In [1]: import numpy as np

In [2]: np.set_printoptions(suppress=True, linewidth=120)

In [3]: m1 = np.load("run17.npy")

In [4]: print(m1)
[[ 1.2  3.1  3.1]
 [-1.7  0.9 14.3]
 [-1.1  0.7 10.8]
 [ 0.2  2.9  9.5]
 [-3.3 -2.9 12.4]
 [-2.8 -3.4  6.8]
 [ 0.6  3.5  8.7]
 [-3.3 -3.1 12.3]
 [-1.7 -2.2  3.1]
 [-1.2 -0.3  8.2]
 [-1.9 -1.   9.3]
 [ 2.5  6.5  8.2]
 [-0.2  2.9 11.4]
 [-1.  -1.4  2.1]
 [-0.6  2.2 12.5]
 [ 0.2  0.9  2.5]
 [-2.2 -2.6  5.9]
 [-1.7 -1.   9.2]
 [ 1.4  5.   8.4]
 [-2.3 -1.7 10.3]
 [ 0.2  0.7  0.9]]

In [5]: print([round(float(x), 1) for x in np.linalg.svd(m1, compute_uv=False)[:3]])
[41.2, 14.2, 0.3]

In [6]: print(np.round(np.abs(np.linalg.svd(m1)[2][-1]), 1))
[0.9 0.5 0.1]

In [7]: print(round(np.log10(np.linalg.cond(m1))))
2

In [8]: print(np.linalg.matrix_rank(m1, rtol=0.1))
2

In [9]: Ac = (m1 - m1.mean(axis=0)) / m1.std(axis=0)

In [10]: print(np.argwhere(np.abs(Ac) > 2))
[[11  0]
 [11  1]]

In [11]: c = np.linalg.lstsq(np.delete(Ac, 1, axis=1), Ac[:, 1])[0]

In [12]: print(c.round(1))
[1.1 0.4]

In [13]: P = m1 @ np.linalg.solve(m1.T @ m1, m1.T)

In [14]: print(np.round(np.linalg.eigvalsh(P), 1) + 0)
[0. 0. 0. 0. 0. 0. 0. 0. 0. 0. 0. 0. 0. 0. 0. 0. 0. 0. 1. 1. 1.]

In [15]: print(np.round(P @ m1[:, 0], 1))
[ 1.2 -1.7 -1.1  0.2 -3.3 -2.8  0.6 -3.3 -1.7 -1.2 -1.9  2.5 -0.2 -1.  -0.6  0.2 -2.2 -1.7  1.4 -2.3  0.2]

In [16]: arr = np.load("data.npy")

In [17]: print(arr)
[[  2.6  -4.4  21.2]
 [  1.4  -3.2  18.1]
 [ -0.5  -0.8  11.7]
 [ -1.3   0.5   7. ]
 [ -1.2   1.    2.9]
 [ -1.1   1.    2.7]
 [  0.3  -0.5  -0.4]
 [  0.3  -1.1  -0.8]
 [ -1.2  -2.   -2. ]
 [ -1.3  -2.   -2.1]
 [ -3.9  -1.9  -3.5]
 [-19.8   2.8 -12.8]]

In [18]: x = np.array([1, 3, 5])

In [19]: h = np.maximum(arr @ x, 0)

In [20]: print(h.round(1))
[95.4 82.3 55.6 35.2 16.3 15.4  0.   0.   0.   0.   0.   0. ]

In [21]: C2 = np.cov(arr, rowvar=False)

In [22]: print(round(float(np.corrcoef(arr[:, 1], arr[:, 0])[0, 1]), 1))
-0.7

In [23]: print(np.round(np.linalg.eigvalsh(C2)[::-1], 1))
[113.2  14.9   1.9]

In [24]: print(np.round(arr.std(axis=0), 1))
[5.5 1.9 9.2]

In [25]: print(C2.round(1))
[[ 33.5  -7.7  38.3]
 [ -7.7   4.  -12.2]
 [ 38.3 -12.2  92.4]]

In [26]: print(np.argsort(-arr.std(axis=0).round(6), kind="stable"))
[2 0 1]

In [27]: print(C2.shape)
(3, 3)

In [28]: print(np.round(np.polyfit(arr[:, 1], arr[:, 0], 1), 1))
[-1.9 -3.8]

In [29]: print(np.round(np.median(arr, axis=0), 1))
[-1.2 -1.   1.2]

In [30]: M = np.loadtxt("case2.csv", delimiter=",")

In [31]: print(M)
[[-6.1  2.   1.1]
 [-4.8  2.  -0.2]
 [-1.   2.  -4. ]
 [-1.2  2.  -3.8]
 [-1.8  2.  -3.2]
 [-2.7  2.  -2.3]
 [-3.2  2.  -1.8]
 [-0.7  2.  -4.3]
 [-2.5  2.  -2.5]
 [-3.4  2.  -1.6]
 [-3.9  2.  -1.1]
 [-8.4  2.   3.4]
 [-1.9  2.  -3.1]
 [-1.1  2.  -3.9]
 [-4.6  2.  -0.4]
 [-7.5  2.   2.5]
 [-0.7  2.  -4.3]
 [ 3.3  2.  -8.3]
 [ 0.1  2.  -5.1]
 [-6.7  2.   1.7]
 [-3.5  2.  -1.5]
 [-0.9  2.  -4.1]
 [-5.3  2.   0.3]
 [ 0.   2.  -5. ]
 [-5.8  2.   0.8]
 [-2.4  2.  -2.6]]

In [32]: rank = np.linalg.matrix_rank(M)

In [33]: print(rank)
2

In [34]: ns = np.linalg.svd(M)[2][rank:].T

In [35]: print(np.allclose(M @ ns, 0))
True

In [36]: print(ns.shape)
(3, 1)

In [37]: print(np.round(ns @ ns.T, 1))
[[0.1 0.3 0.1]
 [0.3 0.8 0.3]
 [0.1 0.3 0.1]]

In [38]: print([int(np.linalg.matrix_rank(M[:i])) for i in range(1, len(M) + 1)])
[1, 2, 2, 2, 2, 2, 2, 2, 2, 2, 2, 2, 2, 2, 2, 2, 2, 2, 2, 2, 2, 2, 2, 2, 2, 2]

In [39]: print(np.round(ns[:, 0] / ns[np.abs(ns[:, 0]).round(6).argmax(), 0], 1))
[0.4 1.  0.4]

In [40]: print(np.linalg.cond(M) > 100)
True
